>>> import numpy as np
>>> import numpy.linalg as la
>>> np.set_printoptions(suppress=True, linewidth=120)
>>> F = np.load("dump.npy")
>>> F
array([[-31, -49, -85, -90, -13, -33, -96, -28],
       [ 31,  61,  59,  72,  13,  41,  94,  54],
       [ 20,  50,  10,  24,   8,  34,  56,  60],
       [-42, -19, -42,  35,  -4, -29, -37,  -9],
       [  6,  31, -11,  10,   4,  19,  26,  44]])
>>> out = F[0, 0] * F[1:] - np.outer(F[1:, 0], F[0])
>>> out
array([[    0,  -372,   806,   558,     0,  -248,    62,  -806],
       [    0,  -570,  1390,  1056,    12,  -394,   184, -1300],
       [    0, -1469, -2268, -4865,  -422,  -487, -2885,  -897],
       [    0,  -667,   851,   230,   -46,  -391,  -230, -1196]])
>>> np.flatnonzero(~out.round(6).any(axis=1))
array([], dtype=int64)
>>> left, sigma, Vh = la.svd(F)
>>> sigma.round(2) + 0
array([262.83,  77.2 ,  70.81,   0.  ,   0.  ])
>>> out = left[:, :3] @ np.diag(sigma[:3]) @ Vh[:3]
>>> np.round(la.norm(F - out) / la.norm(F), 2)
np.float64(0.0)
>>> la.matrix_rank(F, rtol=0.05)
np.int64(3)
>>> out.round(2)
array([[-31., -49., -85., -90., -13., -33., -96., -28.],
       [ 31.,  61.,  59.,  72.,  13.,  41.,  94.,  54.],
       [ 20.,  50.,  10.,  24.,   8.,  34.,  56.,  60.],
       [-42., -19., -42.,  35.,  -4., -29., -37.,  -9.],
       [  6.,  31., -11.,  10.,   4.,  19.,  26.,  44.]])
>>> la.matrix_rank(F)
np.int64(3)
>>> F.sum(axis=0)
array([-16,  74, -69,  51,   8,  32,  43, 121])
>>> round(float(la.norm(F)), 2)
282.94
>>> rng = np.random.default_rng(7216)
>>> out = F + rng.integers(-2, 3, (5, 3)) @ rng.integers(-2, 3, (3, 8))
>>> out
array([[-31, -47, -83, -88,  -9, -31, -94, -32],
       [ 32,  56,  57,  75,   7,  35,  91,  60],
       [ 21,  50,   7,  20,   6,  36,  55,  56],
       [-43, -20, -40,  38,  -4, -32, -37,  -3],
       [  9,  28, -13,  15,   2,  17,  25,  38]])
>>> la.matrix_rank(out - F, tol=1e-8)
np.int64(3)
>>> np.abs(out - F).sum(axis=1)
array([18, 32, 17, 16, 24])
>>> K = rng.normal(size=(34, 7))
>>> K = 20 * K / la.norm(K, axis=1, keepdims=True)
>>> K.round(2)
array([[-10.87,   0.51,   3.59,  15.68,  -2.83,  -2.86,  -2.58],
       [  0.28,  -4.04,   1.43,  13.33,  -5.35,  -7.58, -10.85],
       [  5.67,  11.55, -11.4 ,   8.64,  -1.58,   1.72,   4.93],
       [ -2.34,  15.38,   3.24,   4.33,  10.1 ,   0.77,  -5.12],
       [ 10.61,   6.68,   8.07,   3.32,  -6.55,   1.17, -11.06],
       [ -7.29,   6.02,  -7.45,  -3.28,  -0.65,  15.06,   4.13],
       [ -5.91,  10.75, -13.52,  -3.54,   4.35,  -5.89,  -0.85],
       [  3.94,  -7.44,   5.34,  14.11,   4.71,  -8.5 ,   2.6 ],
       [ -6.52,   1.82,  -1.14,  -2.79,  13.26,  -3.75,  12.46],
       [  0.12,  10.85, -14.42,   3.77,   6.31,   2.5 ,   3.78],
       [  6.57, -11.37, -10.32,   1.71,   3.46,  -1.98,  10.11],
       [  5.83,  11.18,  -1.73,  -9.71, -10.19,   0.39,  -6.3 ],
       [  4.89,  -4.33,  -9.95,  10.1 ,  -9.87,  -2.08,  -7.39],
       [ -1.8 ,   3.24,  -8.81,   9.74,   5.26,   6.92,  11.76],
       [  8.89,  13.38,   6.5 ,   7.64,  -1.24,  -1.  ,   6.24],
       [-13.1 ,  -0.03,  -6.17,   2.23,  -2.42,   0.19, -13.4 ],
       [-15.43,  -2.15,  -2.81,  -4.52,  -2.83,  -8.7 ,   6.73],
       [  0.05,  -6.5 ,   7.35,  -3.2 ,  12.37,  -8.21,  -8.54],
       [  1.36, -11.2 ,  -1.22, -10.  ,  11.95,   3.15,  -4.27],
       [  3.99,  13.03,  -4.24, -12.93,   5.09,   1.3 ,   1.32],
       [ 13.58,   4.32,   9.05,   7.91,  -3.96,  -1.83,   5.77],
       [ -9.45,  15.71,   1.14,  -4.25,   4.81,   4.62,  -0.31],
       [ -2.12,  10.79,   3.45,  11.43, -11.09,  -1.04,   3.54],
       [ -1.92,   6.8 ,  -2.07,  -9.52,   3.57, -14.26,   6.24],
       [  5.09,   1.55,   2.32, -18.82,   0.39,  -2.77,  -2.1 ],
       [  0.81, -10.57,   7.7 ,  -7.3 ,   3.44, -12.65,   1.8 ],
       [ -2.62,   6.49,  -8.01, -11.04,  -7.69,  10.29,   0.13],
       [-13.32,   6.87,  -8.44,   5.26,  -1.31,  -6.28,  -5.94],
       [ -5.25,  10.87,  -5.83,  -0.69,   0.49,   7.52,  12.76],
       [ -8.46,  -5.  ,  10.41,  -3.03,   6.37,  -3.87, -11.41],
       [ -3.25,  -9.89,  11.69,   4.75,  -8.12,   7.86,   2.16],
       [  5.4 ,   1.19,  14.64,  -6.5 ,  -2.25, -10.38,  -0.18],
       [  7.64,  -6.92,   8.39,   9.55,  -3.71,  -4.42,   9.94],
       [ -4.35,  10.77,  -0.93,  12.99,   2.45,   9.38,   1.22]])
>>> W = np.array([[-1, -2, 3, 7],
...     [-6, 3, 3, 4],
...     [3, 4, 1, 8],
...     [2, -4, 9, -1],
...     [-8, -9, -4, -6],
...     [-5, 2, -3, 9],
...     [-9, 1, 4, -9]])
>>> b = np.array([4, 1, 0, 5])
>>> act = np.maximum(K @ W + b, 0)
>>> (act > 0).astype(int)
array([[1, 0, 1, 0],
       [1, 0, 1, 1],
       [0, 0, 1, 0],
       [0, 0, 1, 1],
       [1, 1, 1, 1],
       [0, 1, 0, 1],
       [0, 0, 0, 0],
       [1, 0, 1, 0],
       [0, 0, 0, 0],
       [0, 0, 1, 0],
       [0, 0, 1, 0],
       [1, 1, 0, 1],
       [1, 0, 1, 1],
       [0, 0, 1, 0],
       [0, 1, 1, 1],
       [1, 1, 0, 0],
       [1, 1, 0, 0],
       [1, 0, 0, 0],
       [0, 0, 0, 0],
       [0, 1, 0, 1],
       [0, 1, 1, 1],
       [0, 1, 0, 1],
       [1, 1, 1, 1],
       [0, 1, 0, 0],
       [0, 1, 0, 1],
       [1, 0, 0, 0],
       [0, 1, 0, 1],
       [1, 0, 1, 0],
       [0, 1, 1, 0],
       [1, 0, 0, 1],
       [1, 1, 1, 1],
       [1, 1, 1, 1],
       [1, 0, 1, 0],
       [0, 0, 1, 1]])
>>> np.round((act > 0).mean(axis=0), 2)
array([0.47, 0.47, 0.56, 0.5 ])
>>> basis = np.array([[-1, 0], [-2, 2], [-1, -1], [-1, -1]])
>>> (act @ basis).round(6).argmax(axis=1)
array([1, 1, 0, 0, 1, 1, 0, 1, 0, 0, 0, 1, 1, 0, 1, 1, 1, 1, 0, 1, 1, 1, 1, 1, 1, 1, 1, 1, 1, 1, 1, 1, 1, 0])
